% python3 -q
>>> import numpy as np
>>> np.set_printoptions(suppress=True, linewidth=160)
>>> X = np.load("x.npy")
>>> X.round(2)
array([[ 1.  ,  0.  ,  0.  ,  0.  ,  0.  ],
       [ 0.  ,  0.81,  0.  ,  0.  , -0.59],
       [ 0.  ,  0.  ,  1.  ,  0.  ,  0.  ],
       [ 0.  ,  0.  ,  0.  ,  1.  ,  0.  ],
       [ 0.  ,  0.59,  0.  ,  0.  ,  0.81]])
>>> th = np.radians(120)
>>> Rm = np.eye(5)
>>> Rm[2, 2] = Rm[4, 4] = np.cos(th)
>>> Rm[2, 4], Rm[4, 2] = -np.sin(th), np.sin(th)
>>> Rm.round(2)
array([[ 1.  ,  0.  ,  0.  ,  0.  ,  0.  ],
       [ 0.  ,  1.  ,  0.  ,  0.  ,  0.  ],
       [ 0.  ,  0.  , -0.5 ,  0.  , -0.87],
       [ 0.  ,  0.  ,  0.  ,  1.  ,  0.  ],
       [ 0.  ,  0.  ,  0.87,  0.  , -0.5 ]])
>>> Y = X @ Rm.T
>>> np.round(np.linalg.svd(X, compute_uv=False), 2), np.round(np.linalg.svd(Y, compute_uv=False), 2)
(array([1., 1., 1., 1., 1.]), array([1., 1., 1., 1., 1.]))
>>> round(np.linalg.det(Rm), 2), np.trace(Rm)
(np.float64(1.0), np.float64(2.0))
>>> rng = np.random.default_rng(34)
>>> z = rng.permutation(5)
>>> z
array([3, 0, 1, 2, 4])
>>> Y = X[z][:, z]
>>> round(np.trace(Y), 2)
np.float64(4.62)
>>> np.round(np.diag(Y), 2)
array([1.  , 1.  , 0.81, 1.  , 0.81])
>>> np.allclose(Y, X)
False
>>> np.round(np.sort(np.abs(np.linalg.eigvals(Y))), 2)
array([1., 1., 1., 1., 1.])
>>> Y = X / np.sqrt((X ** 2).mean(axis=1, keepdims=True))
>>> np.round(X - X.mean(axis=1, keepdims=True), 2)
array([[ 0.8 , -0.2 , -0.2 , -0.2 , -0.2 ],
       [-0.04,  0.76, -0.04, -0.04, -0.63],
       [-0.2 , -0.2 ,  0.8 , -0.2 , -0.2 ],
       [-0.2 , -0.2 , -0.2 ,  0.8 , -0.2 ],
       [-0.28,  0.31, -0.28, -0.28,  0.53]])
>>> np.linalg.matrix_rank(Y) == np.linalg.matrix_rank(X)
np.True_
>>> O = X.astype(float).copy()
>>> for j in range(5):
...     O[:, j] -= O[:, :j] @ (O[:, :j].T @ O[:, j])
...     O[:, j] /= np.linalg.norm(O[:, j])
... 
>>> O.round(2)
array([[ 1.  ,  0.  ,  0.  ,  0.  ,  0.  ],
       [ 0.  ,  0.81,  0.  ,  0.  , -0.59],
       [ 0.  ,  0.  ,  1.  ,  0.  ,  0.  ],
       [ 0.  ,  0.  ,  0.  ,  1.  ,  0.  ],
       [ 0.  ,  0.59,  0.  ,  0.  ,  0.81]])
>>> print(np.round(O.T @ O, 2) + 0)
[[1. 0. 0. 0. 0.]
 [0. 1. 0. 0. 0.]
 [0. 0. 1. 0. 0.]
 [0. 0. 0. 1. 0.]
 [0. 0. 0. 0. 1.]]
>>> vec = np.array([-1, -1, 3, 0, 3])
>>> a = np.maximum(X @ vec, 0)
>>> np.round(np.tanh(X @ vec), 2)
array([-0.76, -0.99,  1.  ,  0.  ,  0.95])
>>> a.round(2)
array([0.  , 0.  , 3.  , 0.  , 1.84])
>>> np.round(np.maximum(X @ (3 * vec), 0), 2)
array([0.  , 0.  , 9.  , 0.  , 5.52])
>>> np.round(X * (a > 1e-9)[:, None], 2)
array([[ 0.  ,  0.  ,  0.  ,  0.  ,  0.  ],
       [ 0.  ,  0.  ,  0.  ,  0.  , -0.  ],
       [ 0.  ,  0.  ,  1.  ,  0.  ,  0.  ],
       [ 0.  ,  0.  ,  0.  ,  0.  ,  0.  ],
       [ 0.  ,  0.59,  0.  ,  0.  ,  0.81]])
>>> np.round(X.T @ a, 2)
array([0.  , 1.08, 3.  , 0.  , 1.49])
>>> m1 = np.load("out11.npy")
>>> m1
array([[-2,  1,  0,  0],
       [ 0,  2,  0,  0],
       [ 0,  0, -2,  1],
       [ 0,  0,  0,  2]])
>>> np.allclose(m1 @ m1.T, m1.T @ m1)
False
>>> np.allclose(m1, m1.T)
False
>>> round(np.linalg.det(m1), 2)
np.float64(16.0)
>>> [int(np.linalg.matrix_rank(np.linalg.matrix_power(m1, p))) for p in range(1, 5)]
[4, 4, 4, 4]
>>> np.prod(np.diag(m1)), round(float(np.linalg.det(m1)), 2)
(np.int64(16), 16.0)
>>> np.linalg.matrix_rank(m1 - m1[0, 0] * np.eye(4))
np.int64(2)
>>> print(m1 @ m1)
[[4 0 0 0]
 [0 4 0 0]
 [0 0 4 0]
 [0 0 0 4]]
>>> u, v = m1[0], m1[1]
>>> print(u @ v)
2
>>> u @ u
np.int64(5)
>>> pr = (u @ v) / (u @ u) * u
>>> round(float(np.linalg.norm(u + v) ** 2 + np.linalg.norm(u - v) ** 2), 2)
18.0
>>> np.linalg.matrix_rank(np.outer(u, v))
np.int64(1)
>>> M = np.load("dump.npy")
>>> M
array([[ 2, -3,  2,  1,  0],
       [-3, -2,  0, -1,  3],
       [-3,  1, -2, -1, -3],
       [ 3, -3, -3, -3,  0],
       [-1,  2,  1,  3, -1]])
>>> def softmax(z):
...     e = np.exp(z - z.max(axis=-1, keepdims=True))
...     return e / e.sum(axis=-1, keepdims=True)
... 
>>> np.round(softmax(10 * M[0]), 2) + 0
array([0.5, 0. , 0.5, 0. , 0. ])
>>> np.round(softmax(M).sum(axis=1), 2)
array([1., 1., 1., 1., 1.])
>>> att = M @ M.T / np.sqrt(5)
>>> np.round(softmax(att)[0] @ M, 2) + 0
array([ 2.  , -3.  ,  1.98,  0.98,  0.  ])
>>> print(np.round(softmax(att + np.triu(np.full(att.shape, -np.inf), 1)), 2) + 0)
[[1. 0. 0. 0. 0.]
 [0. 1. 0. 0. 0.]
 [0. 0. 1. 0. 0.]
 [0. 0. 0. 1. 0.]
 [0. 0. 0. 0. 1.]]
>>> z = rng.permutation(5)
>>> z
array([3, 1, 0, 4, 2])
>>> Y = M[z][:, z]
>>> round(np.linalg.det(Y), 2), round(np.linalg.det(M[z]), 2)
(np.float64(-525.0), np.float64(525.0))
>>> Y = X / np.linalg.norm(X, axis=1, keepdims=True)
>>> G = Y @ Y.T
>>> print(np.degrees(np.arccos(np.clip(G[2, 4], -1, 1))))
90.0
>>> (G - 2 * np.eye(5)).round(6).argmax(axis=1)
array([1, 0, 0, 0, 0])
>>> np.round(np.linalg.norm(Y, axis=1), 2)
array([1., 1., 1., 1., 1.])
>>> O, Rm = np.linalg.qr(M)
>>> np.trace(O @ O.T)
np.float64(5.0)
>>> W0 = np.load("case13.npy")
>>> W0
array([[1.02, 5.  , 6.  , 0.  , 6.  , 6.  , 3.  , 9.  , 9.  , 4.  , 0.  , 8.  , 9.  ],
       [9.  , 7.02, 6.  , 1.  , 2.  , 5.  , 3.  , 7.  , 7.  , 2.  , 7.  , 5.  , 8.  ],
       [4.  , 2.  , 2.02, 6.  , 8.  , 4.  , 9.  , 1.  , 8.  , 9.  , 9.  , 9.  , 7.  ],
       [7.  , 5.  , 3.  , 0.02, 0.  , 6.  , 9.  , 1.  , 0.  , 0.  , 4.  , 4.  , 4.  ],
       [9.  , 6.  , 2.  , 2.  , 6.02, 6.  , 4.  , 4.  , 3.  , 9.  , 0.  , 2.  , 1.  ],
       [5.  , 8.  , 4.  , 0.  , 6.  , 8.02, 2.  , 1.  , 6.  , 3.  , 7.  , 1.  , 5.  ],
       [4.  , 9.  , 5.  , 4.  , 2.  , 9.  , 5.02, 8.  , 3.  , 2.  , 6.  , 9.  , 3.  ],
       [3.  , 6.  , 0.  , 1.  , 1.  , 5.  , 5.  , 3.02, 5.  , 0.  , 7.  , 9.  , 9.  ],
       [0.  , 6.  , 8.  , 3.  , 1.  , 3.  , 5.  , 7.  , 1.02, 4.  , 6.  , 9.  , 3.  ],
       [8.  , 7.  , 2.  , 3.  , 8.  , 1.  , 3.  , 0.  , 7.  , 8.02, 9.  , 1.  , 4.  ],
       [0.  , 7.  , 7.  , 4.  , 3.  , 6.  , 6.  , 5.  , 3.  , 7.  , 7.02, 2.  , 0.  ],
       [6.  , 3.  , 5.  , 0.  , 1.  , 8.  , 8.  , 8.  , 0.  , 9.  , 7.  , 3.02, 4.  ],
       [1.  , 5.  , 6.  , 0.  , 6.  , 6.  , 3.  , 9.  , 9.  , 4.  , 0.  , 8.  , 9.02]])
>>> G = W0.T @ W0
>>> np.linalg.matrix_rank(G)
np.int64(13)
>>> np.round(np.trace(G), 2), np.round((W0 ** 2).sum(), 2)
(np.float64(5149.41), np.float64(5149.41))
>>> print(np.round(np.linalg.eigvalsh(G)[::-1], 2) + 0)
[3932.93  347.89  260.18  188.46  166.65  107.43   56.7    46.98   23.48   11.11    6.49    1.1     0.  ]
